$ ipython --no-banner

In [1]: import numpy as np

In [2]: import numpy.linalg as la

In [3]: np.set_printoptions(suppress=True, linewidth=160)

In [4]: rnd = lambda a: np.round(a, 2) + 0

In [5]: A = np.loadtxt("mat.csv", delimiter=",")

In [6]: print(A)
[[ 0.  0.  0.  0.  0.  0.  0.  0.  2.  0.  0.  0.  0.  0.  0.]
 [ 0.  0.  0.  0.  0.  0.  0.  0.  0. -3.  0.  0.  0.  0.  0.]
 [ 0.  0.  0.  0.  0.  0.  0.  0.  0.  0.  0.  0.  0.  0.  0.]
 [ 0.  0.  0.  0.  0.  0.  0.  0.  0.  0.  0.  0.  0.  0.  0.]
 [ 0.  0.  0.  0.  0.  1.  0.  0.  0.  0.  0.  0.  0.  0.  0.]
 [ 0.  0.  0.  0.  0.  0.  0.  0.  0.  0.  0.  0.  2.  0.  0.]
 [ 0.  0.  0.  0.  0.  0.  0.  0.  0.  0.  0.  0.  0.  0.  0.]
 [ 0.  0.  1.  0.  0.  0.  0.  0.  0.  0.  0.  0.  0.  0.  0.]
 [ 0.  0.  0.  0.  0.  0.  0.  0.  0.  0.  0. -3.  0.  0.  0.]
 [ 0.  2.  0.  0.  0.  0.  0.  0.  0.  0.  0.  0.  0.  0.  0.]
 [ 0.  0.  0. -3.  0.  0.  0.  0.  0.  0.  0.  0.  0.  0.  0.]
 [ 0.  0.  0.  0.  0.  0.  0.  1.  0.  0.  0.  0.  0.  0.  0.]
 [ 0.  0.  0.  0.  0.  0.  0.  0.  0.  0.  0.  0.  0.  2.  0.]
 [ 0.  0.  0.  0. -1.  0.  0.  0.  0.  0.  0.  0.  0.  0.  0.]
 [ 0.  0.  0.  0.  0.  0.  0.  0.  0.  0.  0.  0.  0.  0. -2.]]

In [7]: G = A.T @ A

In [8]: print(np.trace(G), (A ** 2).sum())
51.0 51.0

In [9]: print(np.allclose(G, G.T))
True

In [10]: print((A @ A.T).shape)
(15, 15)

In [11]: print(rnd(la.svd(A, compute_uv=False) ** 2))
[9. 9. 9. 4. 4. 4. 4. 4. 1. 1. 1. 1. 0. 0. 0.]

In [12]: print(rnd(la.eigvalsh(G)[::-1]))
[9. 9. 9. 4. 4. 4. 4. 4. 1. 1. 1. 1. 0. 0. 0.]
